$ ipython --no-banner

In [1]: import numpy as np

In [2]: np.set_printoptions(precision=1, suppress=True, linewidth=140)

In [3]: def tidy(a):
   ...:     return np.round(a, 1) + 0
   ...: 

In [4]: m1 = np.load("layer6.npy")

In [5]: m1
Out[5]: 
array([[ 1,  1,  1,  1,  1,  1,  1,  1],
       [ 1,  1,  1,  1, -1, -1, -1, -1],
       [ 1, -1,  1, -1, -1,  1, -1,  1],
       [ 1,  1, -1, -1, -1, -1,  1,  1]])

In [6]: m1.reshape(2, -1)
Out[6]: 
array([[ 1,  1,  1,  1,  1,  1,  1,  1,  1,  1,  1,  1, -1, -1, -1, -1],
       [ 1, -1,  1, -1, -1,  1, -1,  1,  1,  1, -1, -1, -1, -1,  1,  1]])

In [7]: blk = m1.reshape(4, 2, -1)

In [8]: blk.sum(axis=1)
Out[8]: 
array([[2, 2, 2, 2],
       [0, 0, 0, 0],
       [0, 0, 0, 0],
       [0, 0, 0, 0]])

In [9]: blk[:, 0]
Out[9]: 
array([[ 1,  1,  1,  1],
       [ 1,  1,  1,  1],
       [ 1, -1,  1, -1],
       [ 1,  1, -1, -1]])

In [10]: blk.shape
Out[10]: (4, 2, 4)

In [11]: blk = np.stack([m1, 3 * m1, m1[::-1]])

In [12]: blk.sum(axis=0)
Out[12]: 
array([[ 5,  5,  3,  3,  3,  3,  5,  5],
       [ 5,  3,  5,  3, -5, -3, -5, -3],
       [ 5, -3,  5, -3, -5,  3, -5,  3],
       [ 5,  5, -3, -3, -3, -3,  5,  5]])

In [13]: (blk @ m1.T).shape
Out[13]: (3, 4, 4)

In [14]: np.linalg.matrix_rank(blk.reshape(3, -1))
Out[14]: np.int64(2)

In [15]: tidy(np.linalg.norm(blk, axis=(1, 2)))
Out[15]: array([ 5.7, 17. ,  5.7])

In [16]: M = np.load("test17.npy")

In [17]: M
Out[17]: 
array([[ 0,  0, 14,  6],
       [ 0,  0,  8, 14],
       [14,  6, 14,  6],
       [ 8, 14,  8, 14]])

In [18]: evals, V = np.linalg.eig(M)

In [19]: tidy(M @ V[:, 0] - evals[0] * V[:, 0])
Out[19]: array([0., 0., 0., 0.])

In [20]: tidy(np.sort(np.linalg.eigvals(M.T)))
Out[20]: array([-12.9,  -4.4,  11.4,  33.9])

In [21]: tidy(np.sort(np.linalg.eigvals(M @ M)))
Out[21]: array([  19.1,  130.9,  167.3, 1146.7])

In [22]: J = np.loadtxt("mat.csv", delimiter=",")

In [23]: J
Out[23]: 
array([[ 1.,  0.,  0.,  0.],
       [ 0., -1.,  0.,  0.],
       [ 0.,  0., -1.,  0.],
       [ 0.,  0.,  0.,  1.]])

In [24]: [round(float(np.linalg.det(J[:i, :i])), 2) + 0 for i in range(1, 5)]
Out[24]: [1.0, -1.0, 1.0, 1.0]

In [25]: tidy(np.linalg.eigvalsh(J).min())
Out[25]: np.float64(-1.0)
